$ python -q
>>> import numpy as np
>>> np.set_printoptions(suppress=True, linewidth=140)
>>> mat = np.array([[0, -4, 0, -9, 0, 0, 0],
...     [4, 0, 6, 9, 0, 0, 0],
...     [-2, 0, 0, -6, 0, 4, 0]])
>>> Y = mat / np.linalg.norm(mat, axis=1)
Traceback (most recent call last):
  File "<python-input-3>", line 1, in <module>
    Y = mat / np.linalg.norm(mat, axis=1)
        ~~~~^~~~~~~~~~~~~~~~~~~~~~~~~~~~~
ValueError: operands could not be broadcast together with shapes (3,7) (3,) 
>>> Y = mat / np.linalg.norm(mat, axis=1, keepdims=True)
>>> G = Y @ Y.T
>>> (G - 2 * np.eye(3)).round(6).argmax(axis=1)
array([2, 0, 0])
>>> (np.abs(G) > 0.9).astype(int)
array([[1, 0, 0],
       [0, 1, 0],
       [0, 0, 1]])
>>> np.round(np.degrees(np.arccos(np.clip(G[2, 1], -1, 1))), 3)
np.float64(135.923)
>>> G[2].round(3)
array([ 0.733, -0.718,  1.   ])
>>> print(G.round(3))
[[ 1.    -0.713  0.733]
 [-0.713  1.    -0.718]
 [ 0.733 -0.718  1.   ]]
>>> vec = np.array([-3, 2, 0, 1, -3, -3, 2])
>>> (mat @ vec).argmax()
np.int64(1)
>>> mat @ np.eye(7)[6]
array([0., 0., 0.])
>>> mat @ vec
array([-17,  -3, -12])
>>> u = np.array([3, 2])
>>> np.convolve(mat[0], u)
array([  0, -12,  -8, -27, -18,   0,   0,   0])
>>> np.cross(mat[0, :3], mat[1, :3])
array([-24,   0,  16])
>>> G = mat.T @ mat
>>> np.round(np.linalg.eigvalsh(G)[::-1], 3) + 0
array([235.571,  32.657,  17.772,   0.   ,   0.   ,   0.   ,   0.   ])
>>> np.linalg.matrix_rank(G)
np.int64(3)
>>> E = np.load("block6.npy")
>>> E
array([[ 0.997, -1.713,  3.37 , -8.037, -1.369, -3.555,  2.367],
       [ 7.218,  1.712,  1.36 ,  3.617,  2.226, -5.004,  0.179],
       [ 3.249, -2.882, -1.397,  5.412, -0.314,  7.054,  0.169],
       [ 4.01 , -2.902,  3.698,  1.919,  5.524, -5.229,  0.533],
       [ 5.128,  1.335, -6.311,  0.328, -5.271,  2.03 , -0.281],
       [ 1.205, -4.808, -6.957, -0.098, -2.03 , -1.976,  4.359],
       [-1.466,  3.708,  2.811, -2.075, -3.356,  3.86 ,  6.762],
       [ 5.987,  5.014,  2.809,  3.988,  3.297,  0.542, -2.011],
       [-0.832,  7.161, -0.331, -0.861, -6.542, -0.354,  2.064],
       [-1.939,  5.879,  2.599,  4.259, -4.071,  1.797, -4.121],
       [-3.174, -1.674,  2.73 , -3.322,  8.261, -0.159, -0.607],
       [-1.727, -1.158,  1.344, -4.979,  5.214, -5.89 , -2.684],
       [ 4.16 ,  0.775, -0.299,  1.957, -3.5  ,  3.104,  7.503],
       [-2.21 , -3.909, -3.605,  1.457,  0.453,  2.827,  7.518],
       [-7.403, -0.378,  3.164,  5.693, -1.428, -0.45 , -0.63 ],
       [-5.103, -1.5  ,  4.065,  6.092, -1.381, -1.803, -3.594],
       [-5.281,  7.021, -2.579,  3.254, -0.844, -0.877, -2.024],
       [-2.035,  5.503,  1.525, -0.644, -0.54 ,  6.765, -4.095]])
>>> G = np.cov(E, rowvar=False)
>>> np.round(np.linalg.eigvalsh(G)[::-1], 3)
array([27.633, 25.064, 16.235, 13.808,  9.079,  7.294,  3.984])
>>> round(float(np.corrcoef(E[:, 0], E[:, 1])[0, 1]), 3)
-0.077
>>> print(G.shape)
(7, 7)
>>> np.round(E.std(axis=0), 3)
array([4.069, 3.785, 3.283, 3.758, 3.814, 3.676, 3.677])
